$ ipython --no-banner

In [1]: import numpy as np

In [2]: np.set_printoptions(precision=3, suppress=True, linewidth=160, sign=" ")

In [3]: X = np.load("w.npy")

In [4]: print(X)
[[ 8 -2 -6]
 [-2  5  3]
 [-6  3  5]]

In [5]: rng = np.random.default_rng(510617)

In [6]: lab = rng.permutation(3)

In [7]: print(lab)
[ 2  0  1]

In [8]: out = X[lab][:, lab]

In [9]: print(np.diag(out))
[ 5  8  5]

In [10]: print(out)
[[ 5 -6  3]
 [-6  8 -2]
 [ 3 -2  5]]

In [11]: print(np.round(np.linalg.svd(X, compute_uv=False), 3) + 0)
[ 14.   4.   0.]

In [12]: print(np.diff(X, axis=0))
[[-10   7   9]
 [ -4  -2   2]]

In [13]: print(X - X[0])
[[  0   0   0]
 [-10   7   9]
 [-14   5  11]]

In [14]: print(X.sum(axis=0))
[ 0  6  2]

In [15]: print(np.unravel_index(np.abs(X).argmax(), X.shape))
(np.int64(0), np.int64(0))

In [16]: print(np.abs(X).max())
8

In [17]: print(X.sum(axis=1))
[ 0  6  2]

In [18]: vals, V = np.linalg.eigh(X)

In [19]: x = np.array([0, 0, 0])

In [20]: print(np.abs(X).sum(axis=1).max(), np.round(np.abs(vals).max(), 3))
16 14.0

In [21]: print((np.sign(V[:, -1].round(6)) == np.sign(V[0, -1].round(6))).astype(int))
[ 1  0  0]

In [22]: out = X / np.sqrt((X ** 2).mean(axis=1, keepdims=True))

In [23]: print(np.linalg.norm(out, axis=1))
[ 1.732  1.732  1.732]

In [24]: print(np.linalg.matrix_rank(out) == np.linalg.matrix_rank(X))
True

In [25]: print(X - X.mean(axis=1, keepdims=True))
[[ 8.    -2.    -6.   ]
 [-4.     3.     1.   ]
 [-6.667  2.333  4.333]]

In [26]: U, sv, Vh = np.linalg.svd(X)

In [27]: V = Vh[:(sv > 1e-8).sum()]

In [28]: x = X[2] + 4 * X[1] + rng.integers(2) * np.eye(3)[1]

In [29]: print(x)
[-14.  23.  17.]

In [30]: print(np.linalg.matrix_rank(np.vstack([X, x])))
2
